$ python3 -q
>>> import numpy as np
>>> np.set_printoptions(precision=2, suppress=True, linewidth=160)
>>> tidy = lambda a: np.round(a, 2) + 0
>>> E = np.loadtxt("mat.csv", delimiter=",")
>>> print(E)
[[ 7. -7.  0.  0.]
 [-2. -2.  0.  0.]
 [ 0.  0.  7. -7.]
 [ 0.  0. -2. -2.]]
>>> M2 = np.array([[9, -1], [6, -9]])
>>> Z = np.kron(M2, E)
>>> print(tidy(np.linalg.norm(Z, 2)), tidy(np.linalg.norm(M2, 2) * np.linalg.norm(E, 2)))
127.12 127.12
>>> print(Z)
[[ 63. -63.   0.   0.  -7.   7.  -0.  -0.]
 [-18. -18.   0.   0.   2.   2.  -0.  -0.]
 [  0.   0.  63. -63.  -0.  -0.  -7.   7.]
 [  0.   0. -18. -18.  -0.  -0.   2.   2.]
 [ 42. -42.   0.   0. -63.  63.  -0.  -0.]
 [-12. -12.   0.   0.  18.  18.  -0.  -0.]
 [  0.   0.  42. -42.  -0.  -0. -63.  63.]
 [  0.   0. -12. -12.  -0.  -0.  18.  18.]]
>>> w1 = np.array([[-2, -3, -2, 0, 0],
...     [0, -3, 2, 3, 2],
...     [-1, -1, 3, -2, 0],
...     [0, -1, 3, -2, 0]])
>>> b = np.array([6, 7, -2, -9, 4])
>>> H = np.maximum(E @ w1 + b, 0)
>>> print(H)
[[ 0.  7.  0.  0.  0.]
 [10. 19.  0.  0.  0.]
 [ 0.  7.  0.  0.  4.]
 [ 8. 11.  0.  0.  4.]]
>>> print((H > 0).astype(int))
[[0 1 0 0 0]
 [1 1 0 0 0]
 [0 1 0 0 1]
 [1 1 0 0 1]]
>>> Z = np.array([[2, 2], [1, 2], [-2, 1], [-1, -2], [-1, 1]])
>>> print(w1 @ Z)
[[ -3 -12]
 [-12  -8]
 [ -7   3]
 [ -5   5]]
>>> print((H @ Z).round(6).argmax(axis=1))
[1 1 1 1]
>>> arr = np.load("dump.npy")
>>> print(arr)
[[ 3.1 -2.   1.   2.   2.   2. ]
 [ 1.   3.1 -2.   1.  -1.   2. ]
 [ 2.   0.  -0.9  0.  -2.  -3. ]
 [ 3.  -2.   2.  -0.9  0.   1. ]
 [-1.  -2.   0.  -3.  -1.9 -3. ]
 [ 3.  -2.   1.   2.   2.   2.1]]
>>> Uu, sigma, VT = np.linalg.svd(arr, full_matrices=False)
>>> print(np.allclose(Uu * sigma @ VT, arr))
True
>>> print(tidy(VT @ VT.T))
[[1. 0. 0. 0. 0. 0.]
 [0. 1. 0. 0. 0. 0.]
 [0. 0. 1. 0. 0. 0.]
 [0. 0. 0. 1. 0. 0.]
 [0. 0. 0. 0. 1. 0.]
 [0. 0. 0. 0. 0. 1.]]
>>> print((sigma > 1e-8).sum())
6
>>> print(tidy(np.cumsum(sigma ** 2) / np.sum(sigma ** 2)))
[0.54 0.82 0.95 0.99 1.   1.  ]
>>> print(np.abs(Uu[:, 0]).round(6).argmax())
5
